>>> import numpy as np
>>> np.set_printoptions(precision=2, suppress=True, linewidth=100, sign=" ")
>>> def rnd(a):
...     return np.round(a, 2) + 0
... 
>>> mat = np.loadtxt("w.csv", delimiter=",")
>>> rnd(mat)
array([[-0.5 ,  0.  , -0.87],
       [ 0.  ,  1.  ,  0.  ],
       [ 0.87,  0.  , -0.5 ]])
>>> np.allclose(mat @ mat.T, mat.T @ mat)
True
>>> rnd(mat @ mat)
array([[-0.5 ,  0.  ,  0.87],
       [ 0.  ,  1.  ,  0.  ],
       [-0.87,  0.  , -0.5 ]])
>>> np.allclose(mat, mat.T)
False
>>> rnd((mat + mat.T) / 2)
array([[-0.5,  0. ,  0. ],
       [ 0. ,  1. ,  0. ],
       [ 0. ,  0. , -0.5]])
>>> rnd(np.trace(mat))
np.float64(0.0)
>>> rnd(np.sort(np.abs(np.linalg.eigvals(mat))))
array([ 1.,  1.,  1.])
>>> rnd(np.linalg.det(mat))
np.float64(1.0)
>>> np.linalg.determinant(mat)
Traceback (most recent call last):
  File "<python-input-12>", line 1, in <module>
    np.linalg.determinant(mat)
    ^^^^^^^^^^^^^^^^^^^^^
AttributeError: module 'numpy.linalg' has no attribute 'determinant'
>>> rng = np.random.default_rng(37)
>>> B = mat + rng.integers(-2, 3, (3, 1)) @ rng.integers(-2, 3, (1, 3))
>>> rnd(B)
array([[-2.5 ,  2.  ,  3.13],
       [ 1.  ,  0.  , -2.  ],
       [ 1.87, -1.  , -2.5 ]])
>>> rnd(np.linalg.svd(B - mat, compute_uv=False))
array([ 6.,  0.,  0.])
>>> vals, V = np.linalg.eig(B)
>>> rnd(np.sort(np.linalg.eigvals(np.linalg.inv(B))))
array([-0.18,  2.73,  3.46])
>>> rnd(np.sort(np.linalg.eigvals(B.T)))
array([-5.65,  0.29,  0.37])
>>> rnd(np.sort(np.linalg.eigvals(B @ B)))
array([  0.08,   0.13,  31.98])
>>> rnd(np.prod(vals))
np.float64(-0.6)
>>> rnd(B @ V[:, 0] - vals[0] * V[:, 0])
array([ 0.,  0.,  0.])
